% python3 -q
>>> import numpy as np
>>> from numpy import linalg as LA
>>> np.set_printoptions(suppress=True, linewidth=140)
>>> rd = lambda a: np.round(a, 1) + 0
>>> arr = np.load("out16.npy")
>>> print(arr)
[[ 2  7  2 -6]
 [-6  2  7  2]
 [ 2 -6  2  7]
 [ 7  2 -6  2]]
>>> rd(LA.det(arr[::-1]))
np.float64(2535.0)
>>> np.einsum("ii->", arr)
np.int64(8)
>>> mat = np.array([[0, 1, 0, 0, 1, 1, 1],
...     [1, 0, 0, 0, 1, 1, 1],
...     [0, 0, 0, 1, 0, 0, 0],
...     [0, 0, 1, 0, 0, 0, 0],
...     [1, 1, 0, 0, 0, 1, 1],
...     [1, 1, 0, 0, 1, 0, 1],
...     [1, 1, 0, 0, 1, 1, 0]])
>>> x0 = np.array([-2, -3, -2, 3, 2, -2, -1])
>>> target = mat @ x0
>>> target
array([-4, -3,  3, -2, -8, -4, -5])
>>> rd(LA.solve(mat, target + mat[:, 2]))
array([-2., -3., -1.,  3.,  2., -2., -1.])
>>> print(rd(LA.solve(mat.T, mat[4])))
[0. 0. 0. 0. 1. 0. 0.]
>>> rd(LA.solve(mat, mat[:, 1]))
array([0., 1., 0., 0., 0., 0., 0.])
>>> u = np.array([0, 4, -4, 4])
>>> Y = arr + np.outer(u, np.eye(4)[3])
>>> LA.matrix_rank(Y - arr)
np.int64(1)
>>> Y
array([[ 2.,  7.,  2., -6.],
       [-6.,  2.,  7.,  6.],
       [ 2., -6.,  2.,  3.],
       [ 7.,  2., -6.,  6.]])
>>> rd(LA.det(Y) / LA.det(arr)), rd(1 + LA.solve(arr, u)[3])
(np.float64(2.0), np.float64(2.0))
>>> rd(np.sort(np.abs(LA.eigvals(Y))))
array([ 4.3,  8.2, 12.1, 12.1])
>>> (Y - Y.T) / 2
array([[ 0. ,  6.5,  0. , -6.5],
       [-6.5,  0. ,  6.5,  2. ],
       [ 0. , -6.5,  0. ,  4.5],
       [ 6.5, -2. , -4.5,  0. ]])
>>> Y @ Y
array([[-76.,   4.,  93.,   0.],
       [ 32., -68., -20., 105.],
       [ 65.,  -4., -52., -24.],
       [ 32., 101., -20., -12.]])
>>> print(rd(np.abs(LA.eigvals(Y)).max()))
12.1
>>> data = np.loadtxt("layer8.csv", delimiter=",")
>>> rd(data)
array([[ 1. ,  0. ,  0. ],
       [ 0. ,  0.7, -0.7],
       [ 0. ,  0.7,  0.7]])
>>> print(np.allclose(data @ data.T, data.T @ data))
True
>>> print(rd(np.sort(np.abs(LA.eigvals(data)))))
[1. 1. 1.]
>>> print(rd(LA.det(data)))
1.0
>>> rd(np.abs(LA.eigvals(data)).max())
np.float64(1.0)
>>> LA.determinant(data)
Traceback (most recent call last):
  File "<python-input-30>", line 1, in <module>
    LA.determinant(data)
    ^^^^^^^^^^^^^^
AttributeError: module 'numpy.linalg' has no attribute 'determinant'
>>> rd(LA.matrix_power(data, 2))
array([[ 1.,  0.,  0.],
       [ 0.,  0., -1.],
       [ 0.,  1.,  0.]])
>>> np.allclose(data, data.T)
False
>>> rng = np.random.default_rng(44359)
>>> labels = rng.permutation(3)
>>> print(labels)
[2 1 0]
>>> Y = data[labels][:, labels]
>>> rd(np.sort(np.abs(LA.eigvals(Y))))
array([1., 1., 1.])
>>> print(np.allclose(Y, data))
False
>>> print(rd(data @ data.T))
[[1. 0. 0.]
 [0. 1. 0.]
 [0. 0. 1.]]
>>> rd(data.T @ data)
array([[1., 0., 0.],
       [0., 1., 0.],
       [0., 0., 1.]])
>>> rd(LA.pinv(data))
array([[ 1. ,  0. ,  0. ],
       [ 0. ,  0.7,  0.7],
       [ 0. , -0.7,  0.7]])
>>> rd(LA.norm(data, axis=0))
array([1., 1., 1.])
>>> rd(LA.svd(data, compute_uv=False))
array([1., 1., 1.])
>>> ang = np.radians(15)
>>> R = np.eye(3)
>>> R[2, 2] = R[0, 0] = np.cos(ang)
>>> R[2, 0], R[0, 2] = -np.sin(ang), np.sin(ang)
>>> rd(R)
array([[ 1. ,  0. ,  0.3],
       [ 0. ,  1. ,  0. ],
       [-0.3,  0. ,  1. ]])
>>> Y = data @ R.T
>>> rd(Y)
array([[ 1. ,  0. , -0.3],
       [-0.2,  0.7, -0.7],
       [ 0.2,  0.7,  0.7]])
>>> print(np.allclose(LA.norm(data, axis=1), LA.norm(Y, axis=1)))
True
>>> print(rd(LA.svd(data, compute_uv=False)), rd(LA.svd(Y, compute_uv=False)))
[1. 1. 1.] [1. 1. 1.]
>>> Q, evecs = LA.qr(Y[:, :1])[0], LA.qr(Y[:, 1:])[0]
>>> s = LA.svd(Q.T @ evecs, compute_uv=False)
>>> rd(LA.norm(Q @ Q.T - evecs @ evecs.T, 2))
np.float64(1.0)
>>> print((s > 0.9).sum())
0
>>> m1 = np.load("data.npy")
>>> m1
array([[ 5.,  3.,  0.],
       [ 3., -9.,  3.],
       [ 0.,  3.,  9.]])
>>> W1 = np.array([[3, 1, 3, 3],
...     [1, -3, 3, 2],
...     [1, -3, 3, -3],
...     [2, -2, 0, 1],
...     [3, 0, 0, 2],
...     [2, 3, -3, 0],
...     [3, -1, 0, 3]])
>>> c = np.array([-5, 0, 9, 0])
>>> hid = np.maximum(mat @ W1 + c, 0)
>>> rd((hid > 0).mean(axis=0))
array([0.7, 0.3, 1. , 0.9])
>>> cent = np.array([[1, 1, 2], [-4, -1, -2], [5, -4, 4], [-4, -5, 5]])
>>> W1 @ cent
array([[  2, -25,  31],
       [ 20, -18,  30],
       [ 40,   7,   5],
       [  6,  -1,  13],
       [ -5,  -7,  16],
       [-25,  11, -14],
       [ -5, -11,  23]])
>>> hid @ cent
array([[  21,  -67,   79],
       [   7,  -73,   82],
       [  41,  -41,   41],
       [  60,  -48,   48],
       [  32,  -84,   96],
       [  40, -105,  120],
       [  32,  -80,   89]])
>>> evals, evecs = LA.eigh(m1)
>>> x0 = np.array([-1, -4, -5])
>>> np.abs(m1).sum(axis=1).max(), rd(np.abs(evals).max())
(np.float64(15.0), np.float64(10.1))
>>> print(x0 @ m1 @ x0)
230.0
>>> print(rd(x0 @ m1 @ x0 / (x0 @ x0)), rd(evals[0]), rd(evals[-1]))
5.5 -10.1 9.5
>>> (np.sign(evecs[:, -1].round(6)) == np.sign(evecs[0, -1].round(6))).astype(int)
array([1, 1, 1])
